$ python -q
>>> import numpy as np
>>> from numpy import linalg as LA
>>> np.set_printoptions(precision=3, suppress=True, linewidth=140, sign=" ")
>>> def tidy(a):
...     return np.round(a, 3) + 0
... 
>>> feats = np.load("test6.npy")
>>> print(feats)
[[  0   9  -8   4   1   4]
 [  1   6  -7   1  10   5]
 [ -7  14  -6   9  15  -1]
 [ -2  11  -2  13   7  -2]
 [  5   9   4  19   1   5]
 [  8   9  -3  23   7   9]
 [ 15  17  -2  14   6   1]
 [ 23  16   2  13  12   8]
 [ 23  15  -1  10   5   2]
 [ 29   8  -1   3  13  -7]
 [ 22   3   1   6   4 -13]
 [ 19   8   6   9  -4 -14]
 [ 25  11   0   7  -9 -14]
 [ 17  19  -9   8  -5 -23]
 [ 10  12 -13   3 -12 -22]
 [ 16  10 -15   2  -4 -17]]
>>> x0 = np.array([-5, 3, -5, 2, 1, 5])
>>> rhs = feats @ x0
>>> b, lr = np.zeros(6), 1 / LA.norm(feats, 2) ** 2
>>> for i in range(60):
...     b -= lr * feats.T @ (feats @ b - rhs)
...     if i % 10 == 0: print(i, round(LA.norm(feats @ b - rhs), 3))
... 
0 263.941
10 56.141
20 30.383
30 20.716
40 14.54
50 10.267
>>> print(tidy(LA.cond(feats)))
8.096
>>> basis = feats[[1, 5]].astype(float)
>>> for _ in range(4):
...     z = LA.norm(feats[:, None] - basis, axis=-1).argmin(axis=1)
...     basis = np.array([feats[z == j].mean(axis=0) for j in range(2)])
... 
>>> print(z)
[ 0  0  0  0  1  1  1  1  1  1  1  1  1  0  0  0]
>>> print(np.bincount(z))
[ 7  9]
>>> print(tidy(basis))
[[ 5.    11.571 -8.571  5.714  1.714 -8.   ]
 [18.778 10.667  0.667 11.556  3.889 -2.556]]
>>> basis.reshape(2, 7)
Traceback (most recent call last):
  File "<python-input-16>", line 1, in <module>
    basis.reshape(2, 7)
    ~~~~~~~~~~~~~^^^^^^
ValueError: cannot reshape array of size 12 into shape (2,7)
>>> print(tidy(basis.ravel(order="F")))
[ 5.    18.778 11.571 10.667 -8.571  0.667  5.714 11.556  1.714  3.889 -8.    -2.556]
>>> print(tidy(basis.reshape(-1, 2)))
[[ 5.    11.571]
 [-8.571  5.714]
 [ 1.714 -8.   ]
 [18.778 10.667]
 [ 0.667 11.556]
 [ 3.889 -2.556]]
>>> t3 = basis.reshape(2, 2, -1)
>>> print(tidy(t3.sum(axis=1)))
[[ 10.714  13.286 -16.571]
 [ 30.333  14.556  -1.889]]
>>> print(np.einsum("ihd,jhd->hij", t3, t3).shape)
(2, 2, 2)
>>> print(tidy(t3.transpose(1, 0, 2)))
[[[ 5.    11.571 -8.571]
  [18.778 10.667  0.667]]

 [[ 5.714  1.714 -8.   ]
  [11.556  3.889 -2.556]]]
>>> print(tidy(t3[:, 0]))
[[ 5.    11.571 -8.571]
 [18.778 10.667  0.667]]
>>> arr = np.loadtxt("mat.csv", delimiter=",")
>>> print(arr)
[[-17.083  -1.289 -15.984]
 [-12.035  -1.091 -11.384]
 [-10.64   -1.055 -10.116]
 [ -4.397  -1.     -4.451]
 [ -3.849  -0.998  -3.951]
 [ -3.657  -0.997  -3.775]
 [ -3.38   -0.995  -3.521]
 [ -3.252  -0.994  -3.403]
 [ -2.771  -0.985  -2.959]
 [ -1.92   -0.942  -2.157]
 [ -1.65   -0.915  -1.896]
 [ -1.071  -0.807  -1.315]
 [ -0.775  -0.702  -0.997]
 [ -0.626  -0.627  -0.828]
 [ -0.448  -0.507  -0.614]
 [  0.277   0.462   0.43 ]
 [  0.342   0.579   0.534]
 [  0.938   1.651   1.47 ]
 [  0.975   1.715   1.526]
 [  1.016   1.785   1.589]
 [  1.426   2.455   2.199]
 [  2.353   3.809   3.514]
 [  2.636   4.189   3.902]
 [  5.933   7.993   8.178]
 [  6.465   8.538   8.841]
 [  7.565   9.63   10.201]
 [  8.064  10.11   10.811]
 [ 10.236  12.117  13.439]
 [ 12.25   13.881  15.84 ]
 [ 16.585  17.457  20.926]
 [ 17.89   18.488  22.441]
 [ 20.553  20.541  25.513]
 [ 20.752  20.692  25.741]
 [ 22.399  21.929  27.629]
 [ 24.793  23.693  30.361]
 [ 27.55   25.68   33.491]]
>>> x0 = np.array([-3, -3, 5])
>>> rhs = arr @ x0
>>> b, lr = np.zeros(3), 1 / LA.norm(arr, 2) ** 2
>>> for i in range(15):
...     b -= lr * arr.T @ (arr @ b - rhs)
...     if i % 5 == 0: print(i, round(LA.norm(arr @ b - rhs), 3))
... 
0 31.971
5 28.997
10 26.303
>>> print(tidy(b))
[ 0.351 -0.321  0.215]
>>> A = np.load("a.npy")
>>> print(A)
[[ 15  16  12]
 [ 16  40  23]
 [ 12  23  28]]
>>> vals, V = LA.eigh(A)
>>> x0 = np.array([1, 1, 1])
>>> print(np.abs(A).sum(axis=1).max(), tidy(np.abs(vals).max()))
79 65.664
>>> print(tidy(x0 @ A @ x0 / (x0 @ x0)), tidy(vals[0]), tidy(vals[-1]))
61.667 7.084 65.664
>>> print(x0 @ A @ x0)
185
>>> print(tidy(V * np.sqrt(vals) @ V.T))
[[ 3.398  1.497  1.099]
 [ 1.497  5.803  2.021]
 [ 1.099  2.021  4.765]]
>>> W0 = np.load("arr.npy")
>>> print(W0)
[[-3 -2  3  1  2  2  3 -2 -1]
 [ 0 -1  2 -3  0  3 -1  2  1]
 [ 0  0 -3 -3  3  1  2 -3  0]
 [ 0  0  0  3 -3  1  0  3 -2]
 [ 0  0  0  0 -2 -2 -1  1 -1]
 [ 0  0  0  0  0  1 -2  1 -2]
 [ 0  0  0  0  0  0 -1 -1 -3]
 [ 0  0  0  0  0  0  0  3  2]
 [ 0  0  0  0  0  0  0  0 -2]]
>>> u = np.array([3, 0, 1, -2, 0, 3, 1, -3, 2])
>>> Y = W0 + np.outer(u, np.eye(9)[6])
>>> print(Y)
[[-3. -2.  3.  1.  2.  2.  6. -2. -1.]
 [ 0. -1.  2. -3.  0.  3. -1.  2.  1.]
 [ 0.  0. -3. -3.  3.  1.  3. -3.  0.]
 [ 0.  0.  0.  3. -3.  1. -2.  3. -2.]
 [ 0.  0.  0.  0. -2. -2. -1.  1. -1.]
 [ 0.  0.  0.  0.  0.  1.  1.  1. -2.]
 [ 0.  0.  0.  0.  0.  0.  0. -1. -3.]
 [ 0.  0.  0.  0.  0.  0. -3.  3.  2.]
 [ 0.  0.  0.  0.  0.  0.  2.  0. -2.]]
>>> print(tidy(LA.det(Y) / LA.det(W0)), tidy(1 + LA.solve(W0, u)[6]))
3.333 3.333
>>> Y = W0 ** -1
Traceback (most recent call last):
  File "<python-input-45>", line 1, in <module>
    Y = W0 ** -1
        ~~~^^~~~
ValueError: Integers to negative integer powers are not allowed.
>>> Y = LA.inv(W0)
>>> print(tidy(W0 @ Y))
[[ 1.  0.  0.  0.  0.  0.  0.  0.  0.]
 [ 0.  1.  0.  0.  0.  0.  0.  0.  0.]
 [ 0.  0.  1.  0.  0.  0.  0.  0.  0.]
 [ 0.  0.  0.  1.  0.  0.  0.  0.  0.]
 [ 0.  0.  0.  0.  1.  0.  0.  0.  0.]
 [ 0.  0.  0.  0.  0.  1.  0.  0.  0.]
 [ 0.  0.  0.  0.  0.  0.  1.  0.  0.]
 [ 0.  0.  0.  0.  0.  0.  0.  1.  0.]
 [ 0.  0.  0.  0.  0.  0.  0.  0.  1.]]
>>> print(tidy(LA.inv(Y)))
[[-3. -2.  3.  1.  2.  2.  3. -2. -1.]
 [ 0. -1.  2. -3.  0.  3. -1.  2.  1.]
 [ 0.  0. -3. -3.  3.  1.  2. -3.  0.]
 [ 0.  0.  0.  3. -3.  1.  0.  3. -2.]
 [ 0.  0.  0.  0. -2. -2. -1.  1. -1.]
 [ 0.  0.  0.  0.  0.  1. -2.  1. -2.]
 [ 0.  0.  0.  0.  0.  0. -1. -1. -3.]
 [ 0.  0.  0.  0.  0.  0.  0.  3.  2.]
 [ 0.  0.  0.  0.  0.  0.  0.  0. -2.]]
>>> Y = W0 / np.sqrt((W0 ** 2).mean(axis=1, keepdims=True))
>>> print(LA.matrix_rank(W0 - W0.mean(axis=1, keepdims=True)))
8
>>> print(tidy(Y[2]))
[ 0.     0.    -1.406 -1.406  1.406  0.469  0.937 -1.406  0.   ]
>>> print(tidy(LA.norm(Y, axis=1)))
[ 3.  3.  3.  3.  3.  3.  3.  3.  3.]
>>> print(tidy(np.abs(LA.eigvals(W0)).max()))
3.0
>>> print(tidy(LA.det(W0)))
324.0
>>> print([int(LA.matrix_rank(LA.matrix_power(W0, p))) for p in range(1, 10)])
[9, 9, 9, 9, 9, 9, 9, 9, 9]
>>> print(LA.matrix_rank(W0 - W0[0, 0] * np.eye(9)))
8
>>> print(W0 @ W0)
[[  9   8 -22  -3  -4 -10 -10  -9 -18]
 [  0   1  -8 -12  15  -1   0  -7   4]
 [  0   0   9   0  -6 -11 -13  -7 -11]
 [  0   0   0   9  -3  10   1  16   5]
 [  0   0   0   0   4   2   7   0  13]
 [  0   0   0   0   0   1   0   6  10]
 [  0   0   0   0   0   0   1  -2   7]
 [  0   0   0   0   0   0   0   9   2]
 [  0   0   0   0   0   0   0   0   4]]
>>> K = np.array([[6, 5, 4, 0, 7],
...     [2, 1, 2, 4, 6],
...     [7, 4, 0, 1, 3],
...     [7, 4, 0, 1, 3],
...     [5, 3, 6, 9, 0],
...     [7, 4, 8, 2, 7]])
>>> x0 = np.array([4, 0, 3, 4, 0])
>>> rhs = K @ x0
>>> print(tidy(LA.lstsq(K, rhs)[0]))
[ 4.  0.  3.  4.  0.]
>>> print(tidy(LA.pinv(K) @ K))
[[ 1.  0.  0.  0.  0.]
 [ 0.  1.  0.  0.  0.]
 [ 0.  0.  1.  0.  0.]
 [ 0.  0.  0.  1.  0.]
 [ 0.  0.  0.  0.  1.]]
>>> try:
...     LA.solve(K, rhs)
... except LA.LinAlgError as e:
...     print(repr(e))
... 
LinAlgError('Last 2 dimensions of the array must be square')
>>> rng = np.random.default_rng(9330)
>>> rhs = rhs + 0.3 * rng.normal(size=6)
>>> print(tidy(rhs))
[ 35.822  30.254  32.352  32.141  74.081  59.755]
>>> b, *_ = LA.lstsq(K, rhs)
>>> print(tidy(b))
[ 4.064 -0.082  2.919  4.055  0.025]
>>> print([round(float(LA.norm(LA.solve(K.T @ K + lam * np.eye(5), K.T @ rhs))), 2) for lam in (0, 1, 10, 100)])
[6.44, 6.17, 5.78, 4.39]
>>> print(tidy(K.T @ (rhs - K @ b)))
[ 0.  0.  0.  0.  0.]
>>> t = np.radians(135)
>>> R = np.eye(5)
>>> R[1, 1] = R[3, 3] = np.cos(t)
>>> R[1, 3], R[3, 1] = -np.sin(t), np.sin(t)
>>> print(tidy(R))
[[ 1.     0.     0.     0.     0.   ]
 [ 0.    -0.707  0.    -0.707  0.   ]
 [ 0.     0.     1.     0.     0.   ]
 [ 0.     0.707  0.    -0.707  0.   ]
 [ 0.     0.     0.     0.     1.   ]]
>>> Y = K @ R.T
>>> print(tidy(np.abs(Y - K).max(axis=0)))
[  0.     11.485   0.     13.243   0.   ]
>>> print(np.allclose(LA.norm(K, axis=1), LA.norm(Y, axis=1)))
True
>>> print(np.allclose(K @ K.T, Y @ Y.T))
True
>>> print(tidy(LA.det(R)), tidy(np.trace(R)))
1.0 1.586
>>> basis = np.array([[1, 1, 3, -2, -1, 0, 1, 3],
...     [2, -1, -2, 0, -3, 0, 0, 2],
...     [-3, -3, -3, 0, -3, -1, 2, 3]])
>>> mat = np.repeat(basis, 13 // 3, axis=0)
>>> mat = mat + 0.02 * rng.normal(size=mat.shape)
>>> print(tidy(mat))
[[ 0.985  0.969  2.99  -1.992 -1.013  0.016  1.002  2.97 ]
 [ 0.982  1.005  3.017 -1.975 -0.986 -0.006  0.981  2.948]
 [ 0.961  0.989  3.013 -1.99  -0.996 -0.011  1.014  2.984]
 [ 0.996  0.984  3.021 -1.986 -0.993 -0.003  0.987  2.966]
 [ 1.961 -0.993 -2.013 -0.022 -3.001  0.028 -0.018  1.986]
 [ 2.021 -1.008 -2.003  0.024 -2.985  0.026  0.017  2.025]
 [ 1.979 -1.019 -1.985  0.023 -3.     0.02   0.019  1.997]
 [ 2.005 -1.007 -1.984 -0.015 -3.011 -0.002  0.018  2.008]
 [-3.001 -2.975 -3.012 -0.023 -3.03  -1.022  2.     2.986]
 [-3.015 -2.972 -3.026 -0.032 -3.032 -1.032  2.046  2.979]
 [-3.    -2.987 -3.     0.002 -2.973 -1.022  2.035  3.003]
 [-2.992 -2.991 -3.004  0.004 -2.998 -0.991  2.028  3.026]]
>>> C2 = K.T @ K
>>> print(np.diag(C2))
[ 212   83  120  103  152]
>>> print(LA.matrix_rank(C2))
5
>>> print((K @ K.T).shape)
(6, 6)
>>> x0 = np.array([-2, 0, 0, 2, -2, 2, -1, -1])
>>> h1 = np.maximum(mat @ x0, 0)
>>> print(tidy(mat * (h1 > 1e-9)[:, None]))
[[ 0.     0.     0.     0.     0.     0.     0.     0.   ]
 [ 0.     0.     0.     0.     0.     0.     0.     0.   ]
 [ 0.     0.     0.     0.     0.     0.     0.     0.   ]
 [ 0.     0.     0.     0.     0.     0.     0.     0.   ]
 [ 1.961 -0.993 -2.013 -0.022 -3.001  0.028 -0.018  1.986]
 [ 0.     0.     0.     0.     0.     0.     0.     0.   ]
 [ 1.979 -1.019 -1.985  0.023 -3.     0.02   0.019  1.997]
 [ 0.     0.     0.     0.     0.     0.     0.     0.   ]
 [-3.001 -2.975 -3.012 -0.023 -3.03  -1.022  2.     2.986]
 [-3.015 -2.972 -3.026 -0.032 -3.032 -1.032  2.046  2.979]
 [-3.    -2.987 -3.     0.002 -2.973 -1.022  2.035  3.003]
 [-2.992 -2.991 -3.004  0.004 -2.998 -0.991  2.028  3.026]]
>>> print(tidy(mat.T @ h1))
[-58.817 -59.096 -59.907  -0.243 -60.092 -20.073  40.025  59.663]
>>> print(tidy(np.maximum(mat @ x0, 0) - np.maximum(-mat @ x0, 0)))
[-7.866 -7.884 -7.93  -7.939  0.121 -0.015  0.11  -0.047  4.986  4.94   4.867  4.951]
>>> print(tidy(h1))
[ 0.     0.     0.     0.     0.121  0.     0.11   0.     4.986  4.94   4.867  4.951]
